$ ipython --no-banner

In [1]: import numpy as np

In [2]: import numpy.linalg as la

In [3]: np.set_printoptions(suppress=True, linewidth=200)

In [4]: E = np.load("run0.npy")

In [5]: E
Out[5]: 
array([[ 3,  0,  1],
       [ 0,  1,  0],
       [ 1,  0, 23]])

In [6]: # row 2 dominates

In [7]: x0 = np.ones(3)

In [8]: for _ in range(4):
   ...:     x0 = E @ x0
   ...:     x0 /= la.norm(x0)
   ...:     print(round(x0 @ E @ x0, 2))
   ...: 
22.75
23.05
23.05
23.05

In [9]: round(float(la.eigvalsh(E)[-1]), 2)
Out[9]: 23.05

In [10]: other = la.inv(E)

In [11]: round(la.slogdet(E)[0], 2)
Out[11]: np.float64(1.0)

In [12]: np.allclose(other, E.T)
Out[12]: False

In [13]: w, V = la.eigh(E)

In [14]: x0 = np.array([-4, 4, 0])

In [15]: x0 @ E @ x0 / (x0 @ x0), w[0], round(w[-1], 2)
Out[15]: (np.float64(2.0), np.float64(1.0), np.float64(23.05))

In [16]: np.round(la.eigvalsh(E[1:, 1:]), 2)
Out[16]: array([ 1., 23.])

In [17]: np.round(V * np.abs(w) @ V.T, 2)
Out[17]: 
array([[ 3.,  0.,  1.],
       [ 0.,  1.,  0.],
       [ 1.,  0., 23.]])

In [18]: np.abs(E).sum(axis=1).max(), round(float(np.abs(w).max()), 2)
Out[18]: (np.int64(24), 23.05)

In [19]: F = np.load("w.npy")

In [20]: F
Out[20]: 
array([[ 1, -2,  4, -8],
       [ 1, -1,  1, -1],
       [ 1,  0,  0,  0]])

In [21]: Uu, sig, vt = la.svd(F, full_matrices=False)

In [22]: np.abs(Uu[:, 0]).round(6).argmax()
Out[22]: np.int64(0)

In [23]: np.round(np.abs(vt[0]), 2)
Out[23]: array([0.13, 0.23, 0.44, 0.86])

In [24]: np.round(vt @ vt.T, 2) + 0
Out[24]: 
array([[1., 0., 0.],
       [0., 1., 0.],
       [0., 0., 1.]])

In [25]: np.round(Uu.T @ Uu, 2) + 0
Out[25]: 
array([[1., 0., 0.],
       [0., 1., 0.],
       [0., 0., 1.]])

In [26]: np.allclose(Uu * sig @ vt, F)
Out[26]: True

In [27]: (sig > 1e-8).sum()
Out[27]: np.int64(3)

In [28]: x0 = np.array([-2, 1, 2, -1])

In [29]: h1 = np.maximum(F @ x0, 0)

In [30]: np.maximum(F @ (3 * x0), 0)
Out[30]: array([36,  0,  0])

In [31]: F.T @ h1
Out[31]: array([ 12, -24,  48, -96])

In [32]: np.round(np.tanh(F @ x0), 2)
Out[32]: array([ 1.  ,  0.  , -0.96])

In [33]: h1
Out[33]: array([12,  0,  0])

In [34]: def softmax(z):
    ...:     e = np.exp(z - z.max(axis=-1, keepdims=True))
    ...:     return e / e.sum(axis=-1, keepdims=True)
    ...: 

In [35]: np.round(softmax(F[2] + 5), 2)
Out[35]: array([0.48, 0.17, 0.17, 0.17])

In [36]: np.round(softmax(10 * F[2]), 2) + 0
Out[36]: array([1., 0., 0., 0.])

In [37]: scores = F @ F.T / np.sqrt(4)

In [38]: np.round(softmax(scores), 2) + 0
Out[38]: 
array([[1.  , 0.  , 0.  ],
       [1.  , 0.  , 0.  ],
       [0.33, 0.33, 0.33]])

In [39]: np.round(softmax(scores)[2] @ F, 2)
Out[39]: array([ 1.  , -1.  ,  1.67, -3.  ])

In [40]: K = np.load("dump.npy")

In [41]: K.round(2)
Out[41]: 
array([[ 1.43, -1.63,  2.06,  0.25],
       [ 1.04,  2.32,  1.24, -1.  ],
       [-1.43, -0.76,  0.69, -2.43],
       [ 1.95, -0.6 , -1.67, -1.43]])

In [42]: np.round(np.diff(K, axis=0), 2)
Out[42]: 
array([[-0.39,  3.95, -0.82, -1.25],
       [-2.47, -3.09, -0.55, -1.43],
       [ 3.38,  0.16, -2.35,  1.  ]])

In [43]: np.round(K.sum(axis=0), 2)
Out[43]: array([ 2.99, -0.68,  2.31, -4.61])

In [44]: round(np.abs(K).max(), 2)
Out[44]: np.float64(2.43)

In [45]: np.round(K.mean(axis=0), 2)
Out[45]: array([ 0.75, -0.17,  0.58, -1.15])

In [46]: np.round(la.svd(K, compute_uv=False), 2)
Out[46]: array([3., 3., 3., 3.])

In [47]: np.round(K - K[0], 2)
Out[47]: 
array([[ 0.  ,  0.  ,  0.  ,  0.  ],
       [-0.39,  3.95, -0.82, -1.25],
       [-2.86,  0.87, -1.37, -2.68],
       [ 0.52,  1.03, -3.72, -1.68]])

In [48]: np.unravel_index(np.abs(K).argmax(), K.shape)
Out[48]: (np.int64(2), np.int64(3))
